>>> import numpy as np
>>> import numpy.linalg as la
>>> np.set_printoptions(precision=3, suppress=True, linewidth=120)
>>> def tidy(a):
...     return np.round(a, 3) + 0
... 
>>> E = np.load("case4.npy")
>>> print(E)
[[4 4]
 [4 8]]
>>> # symmetric, so the eigenvalues are real
>>> Lm = la.cholesky(E)
>>> print(Lm @ Lm.T)
[[4. 4.]
 [4. 8.]]
>>> print(tidy(E / np.sqrt(np.outer(np.diag(E), np.diag(E)))))
[[1.    0.707]
 [0.707 1.   ]]
>>> print(Lm)
[[2. 0.]
 [2. 2.]]
>>> P = np.triu(np.array([[0, 0], [-2, 2]]), 1) + np.eye(2)
>>> out = P @ E @ la.inv(P)
>>> print(tidy(la.det(out)))
16.0
>>> print(tidy(np.poly(out)))
[  1. -12.  16.]
>>> print(P @ E - E @ P)
[[0. 0.]
 [0. 0.]]
>>> print(np.trace(out), np.trace(E))
12.0 12
>>> u = np.array([6, 1]) + 0.5
>>> X = np.outer(u, u) / (u @ u)
>>> print(tidy(X))
[[0.949 0.219]
 [0.219 0.051]]
>>> U, sigma, Vh = la.svd(X)
>>> print(np.argmax(sigma[:-1] / (sigma[1:] + 1e-6)) + 1)
1
>>> out = U[:, :1] @ np.diag(sigma[:1]) @ Vh[:1]
>>> print(tidy(la.norm(X - out, 2)), tidy(sigma[1]))
0.0 0.0
>>> print(la.matrix_rank(out))
1
>>> print(tidy(la.norm(X - out) / la.norm(X)))
0.0
>>> print(la.matrix_rank(X, rtol=0.05))
1
>>> W1 = np.array([[2, -1, 2, 0], [3, -3, -2, 0]])
>>> c = np.array([-1, -2, 1, -1])
>>> act = np.maximum(X @ W1 + c, 0)
>>> print((act > 0).mean(axis=0))
[0.5 0.  1.  0. ]
>>> Z = np.array([[-4, -3], [0, 0], [1, 2], [0, -1]])
>>> print(W1 @ Z)
[[ -6  -2]
 [-14 -13]]
>>> vals, vecs = la.eigh(X)
>>> x0 = np.array([5, -4])
>>> print(tidy(x0 @ X @ x0 / (x0 @ x0)), tidy(vals[0]), vals[-1])
0.385 0.0 1.0
>>> print((np.sign(vecs[:, -1].round(6)) == np.sign(vecs[0, -1].round(6))).astype(int))
[1 1]
>>> print(tidy(vecs * np.maximum(vals, 0) @ vecs.T))
[[0.949 0.219]
 [0.219 0.051]]
>>> print(tidy(x0 @ X @ x0))
15.781
>>> print(tidy(np.abs(X).sum(axis=1).max()), np.abs(vals).max())
1.169 1.0
>>> U, sigma, Vh = la.svd(X)
>>> vecs = Vh[:(sigma > 1e-8).sum()]
>>> rng = np.random.default_rng(520)
>>> x0 = X[0] + -1 * X[1] + rng.integers(2) * np.eye(2)[0]
>>> print(tidy(x0))
[0.73  0.169]
>>> print(tidy(la.norm(x0 - vecs.T @ vecs @ x0)))
0.0
>>> print(la.matrix_rank(np.vstack([X, x0])))
1
>>> W0 = np.arange(8).reshape(2, 4) + -1
>>> print(W0)
[[-1  0  1  2]
 [ 3  4  5  6]]
>>> # row 1 dominates
>>> out = np.array([[2, -3, -1], [-1, 3, 1]])
>>> Z = np.kron(out, W0)
>>> print(Z.shape)
(4, 12)
>>> print(la.matrix_rank(Z))
4
>>> np.zeros(2, 4)
Traceback (most recent call last):
  File "<python-input-54>", line 1, in <module>
    np.zeros(2, 4)
    ~~~~~~~~^^^^^^
TypeError: Cannot interpret '4' as a data type
>>> print(np.count_nonzero(W0))
7
>>> x0 = np.array([3, 0, -2, -3])
>>> a = np.maximum(W0 @ x0, 0)
>>> print(tidy(np.tanh(W0 @ x0)))
[-1. -1.]
>>> print(W0.T @ a)
[0 0 0 0]
>>> U, sigma, Vh = la.svd(W0, full_matrices=False)
>>> print((sigma > 1e-8).sum())
2
>>> print(tidy(U.T @ U))
[[1. 0.]
 [0. 1.]]
>>> print(tidy(np.cumsum(sigma ** 2) / np.sum(sigma ** 2)))
[0.961 1.   ]
>>> print(np.abs(U[:, 0]).round(6).argmax())
1
>>> feats = np.array([[4, 0, 0, 0], [0, -4, 0, 0], [0, 0, 2, 0], [0, 0, 0, -2]])
>>> # symmetric, so the eigenvalues are real
>>> print(feats @ feats)
[[16  0  0  0]
 [ 0 16  0  0]
 [ 0  0  4  0]
 [ 0  0  0  4]]
>>> print(tidy(la.det(feats)))
64.0
>>> print(tidy(np.sort(la.eigvals(feats).real)))
[-4. -2.  2.  4.]
>>> print((la.matrix_power((feats != 0) + (feats.T != 0) + np.eye(4), 4) > 0).astype(int))
[[1 0 0 0]
 [0 1 0 0]
 [0 0 1 0]
 [0 0 0 1]]
